In [1]: import numpy as np

In [2]: from numpy import linalg as LA

In [3]: np.set_printoptions(precision=3, suppress=True, linewidth=100)

In [4]: tidy = lambda a: np.round(a, 3) + 0

In [5]: A = np.load("case16.npy")

In [6]: A
Out[6]: 
array([[ 5,  3,  4,  4],
       [ 0, -2, -1, -1],
       [ 5,  3,  4,  4]])

In [7]: # rows 0 and 2 are equal

In [8]: G = A.T @ A

In [9]: np.allclose(G, G.T)
Out[9]: True

In [10]: (A @ A.T).shape
Out[10]: (3, 3)

In [11]: np.trace(G), (A ** 2).sum()
Out[11]: (np.int64(138), np.int64(138))

In [12]: np.diag(G)
Out[12]: array([50, 22, 33, 33])

In [13]: rank = LA.matrix_rank(A)

In [14]: rank
Out[14]: np.int64(2)

In [15]: null = LA.svd(A)[2][rank:].T

In [16]: LA.matrix_rank(A.T @ A), LA.matrix_rank(A @ A.T)
Out[16]: (np.int64(2), np.int64(2))

In [17]: [int(LA.matrix_rank(np.delete(A, i, axis=0))) for i in range(3)]
Out[17]: [2, 1, 2]

In [18]: [int(LA.matrix_rank(A[:, :j + 1])) for j in range(4)]
Out[18]: [1, 2, 2, 2]

In [19]: LA.cond(A) > 100
Out[19]: np.True_

In [20]: feats = np.array([[0.0, -0.66, 0.12],
    ...:     [-0.8, 1.19, 0.02],
    ...:     [-0.16, 0.92, -0.12],
    ...:     [-0.84, 0.54, 0.15]])

In [21]: # null space of dimension 1

In [22]: tidy(np.trace(LA.pinv(feats) @ feats))
Out[22]: np.float64(2.0)

In [23]: np.unique(feats.round(6), axis=0).shape
Out[23]: (4, 3)

In [24]: np.allclose(feats[:-1].T @ LA.lstsq(feats[:-1].T, feats[-1])[0], feats[-1])
Out[24]: True

In [25]: tidy(feats @ LA.pinv(feats) @ feats)
Out[25]: 
array([[ 0.  , -0.66,  0.12],
       [-0.8 ,  1.19,  0.02],
       [-0.16,  0.92, -0.12],
       [-0.84,  0.54,  0.15]])

In [26]: arr = np.load("data.npy")

In [27]: arr
Out[27]: 
array([[6, 4, 3, 2],
       [4, 6, 5, 4],
       [3, 5, 0, 4],
       [2, 4, 4, 6]])

In [28]: rng = np.random.default_rng(635)

In [29]: lab = rng.permutation(4)

In [30]: lab
Out[30]: array([1, 0, 2, 3])

In [31]: M2 = arr[lab][:, lab]

In [32]: np.allclose(M2, arr)
Out[32]: False

In [33]: tidy(np.sort(np.abs(LA.eigvals(M2))))
Out[33]: array([ 1.328,  3.235,  4.052, 15.854])

In [34]: np.diag(M2)
Out[34]: array([6, 6, 0, 6])

In [35]: M2 = np.array([[8, 9], [0, -9], [1, -3], [5, 8]])

In [36]: arr @ M2
Out[36]: 
array([[61, 25],
       [57, -1],
       [44, 14],
       [50, 18]])

In [37]: np.einsum("ij->j", arr)
Out[37]: array([15, 19, 12, 16])

In [38]: M2 @ arr
Traceback (most recent call last):
  Cell In[38], line 1
    M2 @ arr
ValueError: matmul: Input operand 1 has a mismatch in its core dimension 0, with gufunc signature (n?,k),(k,m?)->(n?,m?) (size 4 is different from 2)


In [39]: np.einsum("ij,ij->i", arr, arr)
Out[39]: array([65, 93, 50, 72])
